>>> import numpy as np
>>> np.set_printoptions(precision=3, suppress=True, linewidth=140, floatmode="fixed")
>>> u = np.array([-2, -1, -3, 0, -3, -1, -1, 2, -1]) + 0.5
>>> data = np.eye(9) - 2 * np.outer(u, u) / (u @ u)
>>> data
array([[ 0.798, -0.067, -0.337,  0.067, -0.337, -0.067, -0.067,  0.337, -0.067],
       [-0.067,  0.978, -0.112,  0.022, -0.112, -0.022, -0.022,  0.112, -0.022],
       [-0.337, -0.112,  0.438,  0.112, -0.562, -0.112, -0.112,  0.562, -0.112],
       [ 0.067,  0.022,  0.112,  0.978,  0.112,  0.022,  0.022, -0.112,  0.022],
       [-0.337, -0.112, -0.562,  0.112,  0.438, -0.112, -0.112,  0.562, -0.112],
       [-0.067, -0.022, -0.112,  0.022, -0.112,  0.978, -0.022,  0.112, -0.022],
       [-0.067, -0.022, -0.112,  0.022, -0.112, -0.022,  0.978,  0.112, -0.022],
       [ 0.337,  0.112,  0.562, -0.112,  0.562,  0.112,  0.112,  0.438,  0.112],
       [-0.067, -0.022, -0.112,  0.022, -0.112, -0.022, -0.022,  0.112,  0.978]])
>>> np.all(np.linalg.eigvalsh(data) > 0)
np.False_
>>> ev, vecs = np.linalg.eigh(data)
>>> x0 = np.array([0, 2, 0, 2, 1, 2, 0, 3, 3])
>>> np.round(vecs * np.abs(ev) @ vecs.T, 3) + 0
array([[1.000, 0.000, 0.000, 0.000, 0.000, 0.000, 0.000, 0.000, 0.000],
       [0.000, 1.000, 0.000, 0.000, 0.000, 0.000, 0.000, 0.000, 0.000],
       [0.000, 0.000, 1.000, 0.000, 0.000, 0.000, 0.000, 0.000, 0.000],
       [0.000, 0.000, 0.000, 1.000, 0.000, 0.000, 0.000, 0.000, 0.000],
       [0.000, 0.000, 0.000, 0.000, 1.000, 0.000, 0.000, 0.000, 0.000],
       [0.000, 0.000, 0.000, 0.000, 0.000, 1.000, 0.000, 0.000, 0.000],
       [0.000, 0.000, 0.000, 0.000, 0.000, 0.000, 1.000, 0.000, 0.000],
       [0.000, 0.000, 0.000, 0.000, 0.000, 0.000, 0.000, 1.000, 0.000],
       [0.000, 0.000, 0.000, 0.000, 0.000, 0.000, 0.000, 0.000, 1.000]])
>>> np.linalg.eigvalsh(data[1:, 1:])
array([-0.798,  1.000,  1.000,  1.000,  1.000,  1.000,  1.000,  1.000])
>>> np.round(x0 @ data @ x0, 3)
np.float64(30.438)
>>> vecs * np.maximum(ev, 0) @ vecs.T
array([[ 0.899, -0.034, -0.169,  0.034, -0.169, -0.034, -0.034,  0.169, -0.034],
       [-0.034,  0.989, -0.056,  0.011, -0.056, -0.011, -0.011,  0.056, -0.011],
       [-0.169, -0.056,  0.719,  0.056, -0.281, -0.056, -0.056,  0.281, -0.056],
       [ 0.034,  0.011,  0.056,  0.989,  0.056,  0.011,  0.011, -0.056,  0.011],
       [-0.169, -0.056, -0.281,  0.056,  0.719, -0.056, -0.056,  0.281, -0.056],
       [-0.034, -0.011, -0.056,  0.011, -0.056,  0.989, -0.011,  0.056, -0.011],
       [-0.034, -0.011, -0.056,  0.011, -0.056, -0.011,  0.989,  0.056, -0.011],
       [ 0.169,  0.056,  0.281, -0.056,  0.281,  0.056,  0.056,  0.719,  0.056],
       [-0.034, -0.011, -0.056,  0.011, -0.056, -0.011, -0.011,  0.056,  0.989]])
>>> m1 = np.load("x.npy")
>>> m1
array([[15, -2,  2,  1, -2,  0, -2],
       [-1, 13, -1,  2,  2,  0, -2],
       [-1,  2,  9, -2, -1,  2,  2],
       [-2, -2,  2, 16, -1, -2,  0],
       [-2, -2,  2, -1,  0, -1,  1],
       [-2, -1,  2, -1,  2,  1,  1],
       [ 1,  1, -1, -1, -1,  0,  8]])
>>> np.sort(np.abs(np.linalg.eigvals(m1)))
array([ 1.844,  1.844,  9.923,  9.923, 13.001, 13.001, 15.683])
>>> np.linalg.matrix_power(m1, 2)
array([[225, -52,  50,  27, -35,   4, -40],
       [-37, 159, -14,  59,  29,  -8, -40],
       [-22,  52,  73, -50,   1,  25,  33],
       [-56, -46,  42, 249, -22, -29,   9],
       [-25, -14,  11, -26,  -4,   5,  19],
       [-34,  -7,  18, -28,   2,   5,  21],
       [ 27,  21, -20, -18,  -6,   1,  57]])
>>> m1.inv()
Traceback (most recent call last):
  File "<python-input-16>", line 1, in <module>
    m1.inv()
    ^^^^^^
AttributeError: 'numpy.ndarray' object has no attribute 'inv'
>>> round(float(np.linalg.det(m1)), 3)
887790.0
>>> (m1 - m1.T) / 2
array([[ 0.000, -0.500,  1.500,  1.500,  0.000,  1.000, -1.500],
       [ 0.500,  0.000, -1.500,  2.000,  2.000,  0.500, -1.500],
       [-1.500,  1.500,  0.000, -2.000, -1.500,  0.000,  1.500],
       [-1.500, -2.000,  2.000,  0.000,  0.000, -0.500,  0.500],
       [ 0.000, -2.000,  1.500,  0.000,  0.000, -1.500,  1.000],
       [-1.000, -0.500,  0.000,  0.500,  1.500,  0.000,  0.500],
       [ 1.500,  1.500, -1.500, -0.500, -1.000, -0.500,  0.000]])
>>> np.trace(m1)
np.int64(62)
>>> np.allclose(m1, m1.T)
False
>>> m1 @ m1
array([[225, -52,  50,  27, -35,   4, -40],
       [-37, 159, -14,  59,  29,  -8, -40],
       [-22,  52,  73, -50,   1,  25,  33],
       [-56, -46,  42, 249, -22, -29,   9],
       [-25, -14,  11, -26,  -4,   5,  19],
       [-34,  -7,  18, -28,   2,   5,  21],
       [ 27,  21, -20, -18,  -6,   1,  57]])
>>> round(np.abs(np.linalg.eigvals(m1)).max(), 3)
np.float64(15.683)
>>> assert m1 == m1.T
Traceback (most recent call last):
  File "<python-input-23>", line 1, in <module>
    assert m1 == m1.T
           ^^^^^^^^^^
ValueError: The truth value of an array with more than one element is ambiguous. Use a.any() or a.all()
